>>> import numpy as np
>>> from numpy import linalg as LA
>>> np.set_printoptions(precision=3, suppress=True, linewidth=140, sign=" ")
>>> tidy = lambda a: np.round(a, 3) + 0
>>> A = np.array([[0, 1, 0, 1, 1],
...     [1, 0, 0, 1, 0],
...     [0, 0, 0, 0, 1],
...     [1, 1, 0, 0, 0],
...     [1, 0, 1, 0, 0]])
>>> # symmetric
>>> vals, vecs = LA.eigh(A)
>>> tidy(LA.eigvalsh(A @ A))
array([ 0.291,  1.   ,  1.   ,  2.806,  4.903])
>>> tidy(vecs.T @ vecs)
array([[ 1.,  0.,  0.,  0.,  0.],
       [ 0.,  1.,  0.,  0.,  0.],
       [ 0.,  0.,  1.,  0.,  0.],
       [ 0.,  0.,  0.,  1.,  0.],
       [ 0.,  0.,  0.,  0.,  1.]])
>>> tidy(vals.sum()), np.trace(A)
(np.float64(0.0), np.int64(0))
>>> tidy(LA.svd(A, compute_uv=False))
array([ 2.214,  1.675,  1.   ,  1.   ,  0.539])
>>> tidy(vecs @ np.diag(vals) @ vecs.T)
array([[ 0.,  1.,  0.,  1.,  1.],
       [ 1.,  0.,  0.,  1.,  0.],
       [ 0.,  0.,  0.,  0.,  1.],
       [ 1.,  1.,  0.,  0.,  0.],
       [ 1.,  0.,  1.,  0.,  0.]])
>>> tidy(LA.eigvalsh(A + 2 * np.eye(5)))
array([ 0.325,  1.   ,  1.461,  3.   ,  4.214])
>>> tidy(np.abs(vecs[:, -1]))
array([ 0.604,  0.497,  0.155,  0.497,  0.342])
>>> [round(float(LA.det(A[:i, :i])), 2) + 0 for i in range(1, 6)]
[0.0, -1.0, 0.0, 0.0, -2.0]
>>> Y = np.array([[0, 1], [1, 3], [3, 0], [3, 2], [0, 2]])
>>> np.einsum("ij,ij->i", A, A)
array([ 3,  2,  1,  2,  2])
>>> A @ Y
array([[ 4,  7],
       [ 3,  3],
       [ 0,  2],
       [ 1,  4],
       [ 3,  1]])
>>> np.vstack([A, Y.T]).shape
(7, 5)
>>> np.einsum("ik,kj->ij", A, Y)
array([[ 4,  7],
       [ 3,  3],
       [ 0,  2],
       [ 1,  4],
       [ 3,  1]])
>>> np.einsum("ij->j", A)
array([ 3,  2,  1,  2,  2])
>>> Y @ A
Traceback (most recent call last):
  File "<python-input-21>", line 1, in <module>
    Y @ A
    ~~^~~
ValueError: matmul: Input operand 1 has a mismatch in its core dimension 0, with gufunc signature (n?,k),(k,m?)->(n?,m?) (size 5 is different from 2)
>>> M = np.array([[0, 1, 1, 0, 0],
...     [1, 0, 1, 0, 1],
...     [1, 1, 0, 0, 1],
...     [0, 0, 0, 0, 0],
...     [0, 1, 1, 0, 0]])
>>> r = LA.matrix_rank(M)
>>> r
np.int64(3)
>>> null = LA.svd(M)[2][r:].T
>>> [int(LA.matrix_rank(np.delete(M, i, axis=0))) for i in range(5)]
[3, 2, 2, 3, 3]
>>> tidy(M @ null)
array([[ 0.,  0.],
       [ 0.,  0.],
       [ 0.,  0.],
       [ 0.,  0.],
       [ 0.,  0.]])
>>> null.shape
(5, 2)
>>> tidy(null @ null.T)
array([[ 0.5,  0. ,  0. ,  0. , -0.5],
       [ 0. ,  0. ,  0. ,  0. ,  0. ],
       [ 0. ,  0. ,  0. ,  0. ,  0. ],
       [ 0. ,  0. ,  0. ,  1. ,  0. ],
       [-0.5,  0. ,  0. ,  0. ,  0.5]])
>>> LA.matrix_rank(M.T @ M), LA.matrix_rank(M @ M.T)
(np.int64(3), np.int64(3))
>>> np.allclose(M @ null, 0)
True
>>> LA.cond(M) > 100
np.True_
>>> LA.matrix_rank(M, rtol=0.1)
np.int64(3)
>>> E = np.array([[3, 1, 1, 3, 0, 2, -1, -3],
...     [2, 2, 3, -2, 2, 0, -3, 3],
...     [3, 0, 2, -1, -1, 0, 3, 0],
...     [3, -3, 0, 3, 3, 3, 1, -2],
...     [-1, -1, 1, -2, 0, 3, 1, -1]])
>>> E[-1] = E[0] + 4 * E[1]
>>> E
array([[  3,   1,   1,   3,   0,   2,  -1,  -3],
       [  2,   2,   3,  -2,   2,   0,  -3,   3],
       [  3,   0,   2,  -1,  -1,   0,   3,   0],
       [  3,  -3,   0,   3,   3,   3,   1,  -2],
       [ 11,   9,  13,  -5,   8,   2, -13,   9]])
>>> # row 4 dominates
>>> LA.cond(E) > 100
np.True_
>>> data = np.load("arr.npy")
>>> tidy(data)
array([[ 0.333,  0.   ,  0.   ,  0.167,  0.   ,  0.167,  0.167,  0.167],
       [ 0.   ,  0.4  ,  0.2  ,  0.   ,  0.   ,  0.   ,  0.2  ,  0.2  ],
       [ 0.   ,  0.333,  0.333,  0.333,  0.   ,  0.   ,  0.   ,  0.   ],
       [ 0.   ,  0.333,  0.   ,  0.333,  0.   ,  0.   ,  0.333,  0.   ],
       [ 0.333,  0.   ,  0.   ,  0.   ,  0.333,  0.333,  0.   ,  0.   ],
       [ 0.   ,  0.2  ,  0.   ,  0.2  ,  0.2  ,  0.4  ,  0.   ,  0.   ],
       [ 0.2  ,  0.2  ,  0.2  ,  0.2  ,  0.   ,  0.   ,  0.2  ,  0.   ],
       [ 0.167,  0.167,  0.   ,  0.167,  0.   ,  0.167,  0.167,  0.167]])
>>> t3 = np.stack([data, -1 * data, data[::-1]])
>>> LA.matrix_rank(t3)
array([ 8,  8,  8])
>>> (t3 @ data.T).shape
(3, 8, 8)
>>> rng = np.random.default_rng(7787)
>>> labels = rng.permutation(8)
>>> labels
array([ 2,  1,  5,  6,  0,  7,  3,  4])
>>> Y = data[labels][:, labels]
>>> tidy(np.sort(np.abs(LA.eigvals(Y))))
array([ 0.025,  0.144,  0.144,  0.264,  0.264,  0.352,  0.648,  1.   ])
>>> tidy(LA.det(Y)), tidy(LA.det(data[labels]))
(np.float64(0.0), np.float64(0.0))
>>> tidy(Y)
array([[ 0.333,  0.333,  0.   ,  0.   ,  0.   ,  0.   ,  0.333,  0.   ],
       [ 0.2  ,  0.4  ,  0.   ,  0.2  ,  0.   ,  0.2  ,  0.   ,  0.   ],
       [ 0.   ,  0.2  ,  0.4  ,  0.   ,  0.   ,  0.   ,  0.2  ,  0.2  ],
       [ 0.2  ,  0.2  ,  0.   ,  0.2  ,  0.2  ,  0.   ,  0.2  ,  0.   ],
       [ 0.   ,  0.   ,  0.167,  0.167,  0.333,  0.167,  0.167,  0.   ],
       [ 0.   ,  0.167,  0.167,  0.167,  0.167,  0.167,  0.167,  0.   ],
       [ 0.   ,  0.333,  0.   ,  0.333,  0.   ,  0.   ,  0.333,  0.   ],
       [ 0.   ,  0.   ,  0.333,  0.   ,  0.333,  0.   ,  0.   ,  0.333]])
>>> vec = np.array([1, 2, 3, 3, 1, 3, 3, 3])
>>> y = data @ vec
>>> coef, lr = np.zeros(8), 1 / LA.norm(data, 2) ** 2
>>> for i in range(10):
...     coef -= lr * data.T @ (data @ coef - y)
...     if i % 2 == 0: print(i, round(LA.norm(data @ coef - y), 3))
... 
0 0.51
2 0.385
4 0.332
6 0.295
8 0.265
>>> tidy(coef)
array([ 2.182,  3.507,  1.675,  2.759,  0.796,  2.333,  2.178,  1.69 ])
>>> feats = np.load("w.npy")
>>> feats
array([[ 1.744,  7.29 ,  8.095,  6.545,  1.553],
       [-2.055,  7.706,  9.643,  5.393, -0.786],
       [-0.315, 10.467, 10.355,  6.877, -0.597],
       [ 0.306,  8.821, 10.498,  6.263, -0.551],
       [ 0.157, 10.257,  8.344,  6.88 , -0.601],
       [-0.09 ,  8.766, 11.041,  7.313,  0.189],
       [ 1.077,  7.405,  8.442,  5.475,  1.527],
       [-0.239,  8.434, 10.638,  5.176,  2.187],
       [-0.794,  9.805,  9.154,  6.233, -1.078],
       [ 1.078,  8.787,  8.529,  5.029,  0.023],
       [-0.612,  9.615,  8.875,  6.942, -0.823],
       [-0.401,  8.656,  9.447,  6.037, -0.099],
       [ 0.823,  9.71 , 10.055,  7.892,  0.124],
       [ 1.01 ,  9.379,  9.835,  6.164, -0.968],
       [-0.229,  8.709, 10.03 ,  5.329, -0.569],
       [-0.119,  9.021,  9.488,  6.445,  0.849],
       [ 1.686,  8.729,  9.341,  6.299,  0.328],
       [-0.195,  8.788,  8.915,  6.514,  1.301],
       [-2.045,  8.927,  7.341,  6.319, -0.316],
       [ 0.478,  9.621,  8.755,  5.515, -0.347],
       [ 1.918,  8.264,  7.989,  6.158, -0.412],
       [ 0.212,  7.002,  8.201,  6.043,  0.273],
       [ 0.325,  9.122,  9.98 ,  6.122,  0.572]])
>>> left, sigma, VT = LA.svd(feats)
>>> tidy(sigma)
array([ 68.443,   5.339,   4.336,   3.225,   2.459])
>>> Y = left[:, :1] @ np.diag(sigma[:1]) @ VT[:1]
>>> tidy(np.abs(feats - Y).max())
np.float64(2.198)
>>> tidy(LA.norm(feats - Y) / LA.norm(feats))
np.float64(0.116)
>>> O, Rm = LA.qr(feats)
>>> tidy(np.abs(np.diag(Rm)))
array([  4.891,  42.168,   5.366,   3.144,   3.611])
>>> tidy(Rm)
array([[ -4.891,  -6.018,  -6.562,  -4.876,  -1.26 ],
       [  0.   , -42.168, -43.829, -29.408,   0.015],
       [  0.   ,   0.   ,   5.366,   0.939,   1.633],
       [  0.   ,   0.   ,   0.   ,   3.144,   0.585],
       [  0.   ,   0.   ,   0.   ,   0.   ,  -3.611]])
>>> tidy(O @ Rm)
array([[ 1.744,  7.29 ,  8.095,  6.545,  1.553],
       [-2.055,  7.706,  9.643,  5.393, -0.786],
       [-0.315, 10.467, 10.355,  6.877, -0.597],
       [ 0.306,  8.821, 10.498,  6.263, -0.551],
       [ 0.157, 10.257,  8.344,  6.88 , -0.601],
       [-0.09 ,  8.766, 11.041,  7.313,  0.189],
       [ 1.077,  7.405,  8.442,  5.475,  1.527],
       [-0.239,  8.434, 10.638,  5.176,  2.187],
       [-0.794,  9.805,  9.154,  6.233, -1.078],
       [ 1.078,  8.787,  8.529,  5.029,  0.023],
       [-0.612,  9.615,  8.875,  6.942, -0.823],
       [-0.401,  8.656,  9.447,  6.037, -0.099],
       [ 0.823,  9.71 , 10.055,  7.892,  0.124],
       [ 1.01 ,  9.379,  9.835,  6.164, -0.968],
       [-0.229,  8.709, 10.03 ,  5.329, -0.569],
       [-0.119,  9.021,  9.488,  6.445,  0.849],
       [ 1.686,  8.729,  9.341,  6.299,  0.328],
       [-0.195,  8.788,  8.915,  6.514,  1.301],
       [-2.045,  8.927,  7.341,  6.319, -0.316],
       [ 0.478,  9.621,  8.755,  5.515, -0.347],
       [ 1.918,  8.264,  7.989,  6.158, -0.412],
       [ 0.212,  7.002,  8.201,  6.043,  0.273],
       [ 0.325,  9.122,  9.98 ,  6.122,  0.572]])
>>> tidy(np.trace(O @ O.T))
np.float64(5.0)
>>> tidy(O.T @ O)
array([[ 1.,  0.,  0.,  0.,  0.],
       [ 0.,  1.,  0.,  0.,  0.],
       [ 0.,  0.,  1.,  0.,  0.],
       [ 0.,  0.,  0.,  1.,  0.],
       [ 0.,  0.,  0.,  0.,  1.]])
>>> np.allclose(Rm.T @ Rm, feats.T @ feats)
True
